$ python3 -q
>>> import numpy as np
>>> import numpy.linalg as la
>>> np.set_printoptions(precision=3, suppress=True, linewidth=160)
>>> def rd(a):
...     return np.round(a, 3) + 0
... 
>>> feats = np.array([[-0.5, -0.5, -26.0], [2.1, -2.0, -4.0], [-0.6, -0.3, 7.0]])
>>> # column 2 dominates
>>> print(rd(la.det(2 * feats)), rd(la.det(feats)))
490.64 61.33
>>> print(np.einsum("ii->", feats))
4.5
>>> print(rd(la.det(feats[::-1])))
-61.33
>>> print(rd(la.eigvals(feats)))
[ 8.899+0.j    -2.199+1.434j -2.199-1.434j]
>>> print(np.kron(np.eye(2, dtype=int), feats))
[[ -0.5  -0.5 -26.   -0.   -0.   -0. ]
 [  2.1  -2.   -4.    0.   -0.   -0. ]
 [ -0.6  -0.3   7.   -0.   -0.    0. ]
 [ -0.   -0.   -0.   -0.5  -0.5 -26. ]
 [  0.   -0.   -0.    2.1  -2.   -4. ]
 [ -0.   -0.    0.   -0.6  -0.3   7. ]]
>>> print(rd(la.det(feats.T)))
61.33
>>> print(rd(la.eigvals(feats).sum().real))
4.5
>>> print(np.einsum("ij,ji->", feats, feats))
84.75
>>> print(feats.shape)
(3, 3)
>>> print(np.count_nonzero(feats))
9
>>> print(rd(feats - feats[0]))
[[ 0.   0.   0. ]
 [ 2.6 -1.5 22. ]
 [-0.1  0.2 33. ]]
>>> print(la.matrix_rank(feats))
3
>>> print(np.diff(feats, axis=0))
[[ 2.6 -1.5 22. ]
 [-2.7  1.7 11. ]]
>>> print(feats.sum(axis=1))
[-27.   -3.9   6.1]
>>> r0 = np.array([-2, 0, 1])
>>> Y = feats + np.outer(r0, np.eye(3)[0])
>>> print(rd(la.det(Y) / la.det(feats)), rd(1 + la.solve(feats, r0)[0]))
0.68 0.68
>>> print(la.matrix_rank(la.inv(Y) - la.inv(feats), tol=1e-8))
1
>>> print(Y)
[[ -2.5  -0.5 -26. ]
 [  2.1  -2.   -4. ]
 [  0.4  -0.3   7. ]]
>>> print((Y + Y.T) / 2)
[[ -2.5    0.8  -12.8 ]
 [  0.8   -2.    -2.15]
 [-12.8   -2.15   7.  ]]
>>> print(np.allclose(Y, Y.T))
False
>>> print((Y - Y.T) / 2)
[[  0.    -1.3  -13.2 ]
 [  1.3    0.    -1.85]
 [ 13.2    1.85   0.  ]]
>>> print(np.allclose(Y @ Y.T, Y.T @ Y))
False
>>> print(rd(np.sort(np.abs(la.eigvals(Y)))))
[2.594 2.594 6.204]
>>> print(rd(Y @ Y))
[[  -5.2    10.05 -115.  ]
 [ -11.05    4.15  -74.6 ]
 [   1.17   -1.7    39.8 ]]
